% python3 -q
>>> import numpy as np
>>> np.set_printoptions(precision=2, suppress=True, linewidth=160)
>>> def rnd(a):
...     return np.round(a, 2) + 0
... 
>>> M2 = np.array([[1, 1], [1, -1]])
>>> rng = np.random.default_rng(37)
>>> feats = np.kron(M2, np.kron(M2, M2))[rng.permutation(8)][:9]
>>> feats
array([[ 1,  1,  1,  1,  1,  1,  1,  1],
       [ 1,  1, -1, -1, -1, -1,  1,  1],
       [ 1, -1,  1, -1,  1, -1,  1, -1],
       [ 1, -1, -1,  1,  1, -1, -1,  1],
       [ 1, -1,  1, -1, -1,  1, -1,  1],
       [ 1,  1,  1,  1, -1, -1, -1, -1],
       [ 1,  1, -1, -1,  1,  1, -1, -1],
       [ 1, -1, -1,  1, -1,  1,  1, -1]])
>>> x0 = np.array([0, 7, 2, 6, 1, 9, 2, 9])
>>> target = feats @ x0
>>> print(target)
[ 36   0 -26  -4   4  -6  -2  -2]
>>> rnd(np.linalg.solve(feats, target + feats[:, 1]))
array([0., 8., 2., 6., 1., 9., 2., 9.])
>>> rnd(np.linalg.solve(feats.T, feats[6]))
array([0., 0., 0., 0., 0., 0., 1., 0.])
>>> rnd(np.linalg.solve(feats, target))
array([0., 7., 2., 6., 1., 9., 2., 9.])
>>> print(rnd(np.linalg.solve(feats, feats[:, 3])))
[0. 0. 0. 1. 0. 0. 0. 0.]
>>> theta = np.radians(60)
>>> r_ = np.eye(8)
>>> r_[2, 2] = r_[7, 7] = np.cos(theta)
>>> r_[2, 7], r_[7, 2] = -np.sin(theta), np.sin(theta)
>>> rnd(r_)
array([[ 1.  ,  0.  ,  0.  ,  0.  ,  0.  ,  0.  ,  0.  ,  0.  ],
       [ 0.  ,  1.  ,  0.  ,  0.  ,  0.  ,  0.  ,  0.  ,  0.  ],
       [ 0.  ,  0.  ,  0.5 ,  0.  ,  0.  ,  0.  ,  0.  , -0.87],
       [ 0.  ,  0.  ,  0.  ,  1.  ,  0.  ,  0.  ,  0.  ,  0.  ],
       [ 0.  ,  0.  ,  0.  ,  0.  ,  1.  ,  0.  ,  0.  ,  0.  ],
       [ 0.  ,  0.  ,  0.  ,  0.  ,  0.  ,  1.  ,  0.  ,  0.  ],
       [ 0.  ,  0.  ,  0.  ,  0.  ,  0.  ,  0.  ,  1.  ,  0.  ],
       [ 0.  ,  0.  ,  0.87,  0.  ,  0.  ,  0.  ,  0.  ,  0.5 ]])
>>> M2 = feats @ r_.T
>>> rnd(np.linalg.det(r_)), np.trace(r_)
(np.float64(1.0), np.float64(7.0))
>>> np.allclose(np.linalg.norm(feats, axis=1), np.linalg.norm(M2, axis=1))
True
